% python3 -q
>>> import numpy as np
>>> import numpy.linalg as la
>>> np.set_printoptions(precision=2, suppress=True, linewidth=120)
>>> rd = lambda a: np.round(a, 2) + 0
>>> F = 3 * np.eye(5) + np.ones((5, 5))
>>> print(F)
[[4. 1. 1. 1. 1.]
 [1. 4. 1. 1. 1.]
 [1. 1. 4. 1. 1.]
 [1. 1. 1. 4. 1.]
 [1. 1. 1. 1. 4.]]
>>> rng = np.random.default_rng(13)
>>> labels = rng.permutation(5)
>>> Y = F[:, labels] * rng.choice([-1, 1], 5)
>>> print(Y)
[[ 4.  1. -1. -1. -1.]
 [ 1.  1. -1. -4. -1.]
 [ 1.  4. -1. -1. -1.]
 [ 1.  1. -4. -1. -1.]
 [ 1.  1. -1. -1. -4.]]
>>> Uu, _, VT = la.svd(F.T @ Y)
>>> print(labels)
[0 2 3 1 4]
>>> r0, v = Y[0], Y[1]
>>> print(r0 @ v)
11.0
>>> p = (r0 @ v) / (r0 @ r0) * r0
>>> print(p)
[ 2.2   0.55 -0.55 -0.55 -0.55]
>>> A = np.loadtxt("arr.csv", delimiter=",")
>>> print(A)
[[ 1.77 -5.63 -6.53]
 [-0.89  3.71  4.44]
 [ 2.14 -7.55 -8.47]
 [-3.75 12.53 14.35]
 [-0.27  1.43  1.54]
 [ 0.43 -1.15 -1.6 ]
 [ 2.5  -8.68 -9.96]
 [-0.03  0.23  0.18]
 [ 0.43 -1.2  -1.33]
 [-1.82  6.3   7.34]]
>>> print(la.cond(A) > 100)
True
>>> print(rd(np.abs(la.svd(A)[2][-1])))
[0.17 0.76 0.62]
>>> print([round(float(x), 2) for x in la.svd(A, compute_uv=False)[:3]])
[30.19, 0.32, 0.28]
>>> M = np.loadtxt("w.csv", delimiter=",")
>>> print(M)
[[-2.  1.  1.]
 [ 1. -2.  1.]
 [ 1.  1. -2.]]
>>> print(la.cond(M) > 100)
True
>>> r0 = np.array([2, 1, 1])
>>> print(np.correlate(M[1], M[2], "full"))
[-2.  5. -3. -1.  1.]
>>> print(np.cross(M[1, :3], M[2, :3]))
[3. 3. 3.]
>>> print(np.array([np.convolve(row, r0, "same") for row in M]))
[[ 0.  1.  2.]
 [-3.  1. -1.]
 [ 3. -2. -1.]]
>>> print(np.convolve(M[1], r0))
[ 2. -3.  1. -1.  1.]
>>> Y = M / np.sqrt((M ** 2).mean(axis=1, keepdims=True))
>>> print(la.matrix_rank(M - M.mean(axis=1, keepdims=True)))
2
>>> print(rd(Y[0]))
[-1.41  0.71  0.71]
>>> print(np.kron(np.eye(2, dtype=int), M))
[[-2.  1.  1. -0.  0.  0.]
 [ 1. -2.  1.  0. -0.  0.]
 [ 1.  1. -2.  0.  0. -0.]
 [-0.  0.  0. -2.  1.  1.]
 [ 0. -0.  0.  1. -2.  1.]
 [ 0.  0. -0.  1.  1. -2.]]
>>> print(rd(la.eigvals(M).sum().real))
-6.0
>>> print(rd(la.eigvals(M)))
[-3.  0. -3.]
>>> print(rd(la.det(2 * M)), rd(la.det(M)))
0.0 0.0
>>> print(np.einsum("ii->", M))
-6.0
>>> print(rd(np.poly(M)))
[1. 6. 9. 0.]
>>> print(rd(la.eigvalsh(M).min()))
-3.0
>>> print([round(float(la.det(M[:i, :i])), 2) + 0 for i in range(1, 4)])
[-2.0, 3.0, 0.0]
>>> mat = np.loadtxt("block18.csv", delimiter=",")
>>> print(mat)
[[  0.9   -5.53  -1.1 ]
 [  1.8    3.47   0.7 ]
 [ -0.7    4.5    0.9 ]
 [  0.8    0.97   0.2 ]
 [ -1.7    0.51   0.1 ]
 [ -0.9   -0.49  -0.1 ]
 [ -0.7    5.49   1.1 ]
 [  0.3   -7.46  -1.5 ]
 [ -0.6    6.49   1.3 ]
 [  0.2   -4.5   -0.9 ]
 [ -1.    -0.5   -0.1 ]
 [ -1.8    5.48   1.1 ]
 [ -0.4    7.     1.4 ]
 [  0.5    2.49   0.5 ]
 [ -0.8    9.5    1.9 ]
 [  0.5   -0.02   0.  ]
 [ -0.3   -2.97  -0.6 ]
 [  0.4   -1.98  -0.4 ]
 [ -0.7   -3.97  -0.8 ]
 [ -1.4    1.98   0.4 ]
 [  2.3   -3.51  -0.7 ]
 [ -2.2  -16.97  -3.4 ]
 [ -0.1   -3.98  -0.8 ]
 [ -1.7    0.01   0.  ]
 [ -0.2    7.53   1.5 ]
 [ -0.4   -2.01  -0.4 ]
 [ -0.9   -0.49  -0.1 ]
 [  0.     3.99   0.8 ]]
>>> cen = mat - mat.mean(axis=0)
>>> Uu, sigma, VT = la.svd(cen, full_matrices=False)
>>> print(la.matrix_rank(cen))
3
>>> print(rd((sigma ** 2).sum() ** 2 / (sigma ** 4).sum()))
1.07
>>> print((np.sign(Uu[:, 0]) == np.sign(Uu[0, 0])).astype(int))
[1 0 0 0 0 1 0 1 0 1 1 0 0 0 0 1 1 1 1 0 1 1 1 1 0 1 1 0]
>>> print(rd(sigma ** 2 / (sigma ** 2).sum()))
[0.97 0.03 0.  ]
>>> print(rd(sigma))
[29.08  5.42  0.02]
>>> print(rd(VT[0] * np.sign(VT[0, np.abs(VT[0]).argmax()])))
[0.   0.98 0.2 ]
>>> E = np.load("layer0.npy")
>>> print(E)
[[-24.63  11.35   4.65]
 [-26.61 -13.42   3.56]
 [-10.67  14.98   3.16]
 [-13.04  16.04   3.85]
 [-22.3   10.77   1.56]
 [-28.03 -14.83   3.82]
 [-11.16  16.22   5.56]
 [-23.9   13.05   2.69]
 [-28.41 -12.58   3.21]
 [-26.46 -13.66   3.5 ]
 [-29.25 -14.59   5.14]
 [-12.8   17.85   2.82]
 [-26.05 -13.29   4.95]
 [-29.34 -13.72   4.09]
 [-27.4  -15.79   4.83]
 [-24.47  11.81   5.24]
 [-12.62  15.36   3.05]
 [-11.25  16.99   3.37]
 [-28.56 -14.11   3.39]
 [-12.1   15.18   4.92]
 [-11.79  16.93   2.17]
 [-22.83  13.88   3.49]
 [-22.4   12.92   4.22]
 [-23.46  13.11   5.33]]
>>> P = E @ la.solve(E.T @ E, E.T)
>>> print(rd(la.eigvalsh(P)))
[0. 0. 0. 0. 0. 0. 0. 0. 0. 0. 0. 0. 0. 0. 0. 0. 0. 0. 0. 0. 0. 1. 1. 1.]
>>> print(rd(P @ E[:, 1]))
[ 11.35 -13.42  14.98  16.04  10.77 -14.83  16.22  13.05 -12.58 -13.66 -14.59  17.85 -13.29 -13.72 -15.79  11.81  15.36
  16.99 -14.11  15.18  16.93  13.88  12.92  13.11]
>>> print(np.allclose(P @ P, P))
True
>>> Y = E + rng.integers(-2, 3, (24, 2)) @ rng.integers(-2, 3, (2, 3))
>>> print(rd(Y))
[[-27.63   5.35   5.65]
 [-28.61 -17.42   4.56]
 [ -9.67  16.98   4.16]
 [-17.04   8.04   5.85]
 [-22.3   10.77  -0.44]
 [-29.03 -16.83   5.82]
 [-13.16  12.22   5.56]
 [-23.9   13.05   4.69]
 [-29.41 -14.58   4.21]
 [-27.46 -15.66   2.5 ]
 [-30.25 -16.59   6.14]
 [-14.8   13.85   4.82]
 [-26.05 -13.29   6.95]
 [-33.34 -21.72   6.09]
 [-27.4  -15.79   4.83]
 [-22.47  15.81   4.24]
 [-12.62  15.36   2.05]
 [-12.25  14.99   2.37]
 [-27.56 -12.11   2.39]
 [-12.1   15.18   3.92]
 [-12.79  14.93   1.17]
 [-21.83  15.88   4.49]
 [-24.4    8.92   6.22]
 [-26.46   7.11   6.33]]
>>> print(rd(np.abs(Y - E).sum(axis=1)))
[10.  7.  4. 14.  2.  5.  6.  2.  4.  4.  4.  8.  2. 14.  0.  7.  1.  4.  4.  1.  4.  4.  8. 10.]
>>> print(rd(Y - E))
[[-3. -6.  1.]
 [-2. -4.  1.]
 [ 1.  2.  1.]
 [-4. -8.  2.]
 [ 0.  0. -2.]
 [-1. -2.  2.]
 [-2. -4.  0.]
 [ 0.  0.  2.]
 [-1. -2.  1.]
 [-1. -2. -1.]
 [-1. -2.  1.]
 [-2. -4.  2.]
 [ 0.  0.  2.]
 [-4. -8.  2.]
 [ 0.  0.  0.]
 [ 2.  4. -1.]
 [ 0.  0. -1.]
 [-1. -2. -1.]
 [ 1.  2. -1.]
 [ 0.  0. -1.]
 [-1. -2. -1.]
 [ 1.  2.  1.]
 [-2. -4.  2.]
 [-3. -6.  1.]]
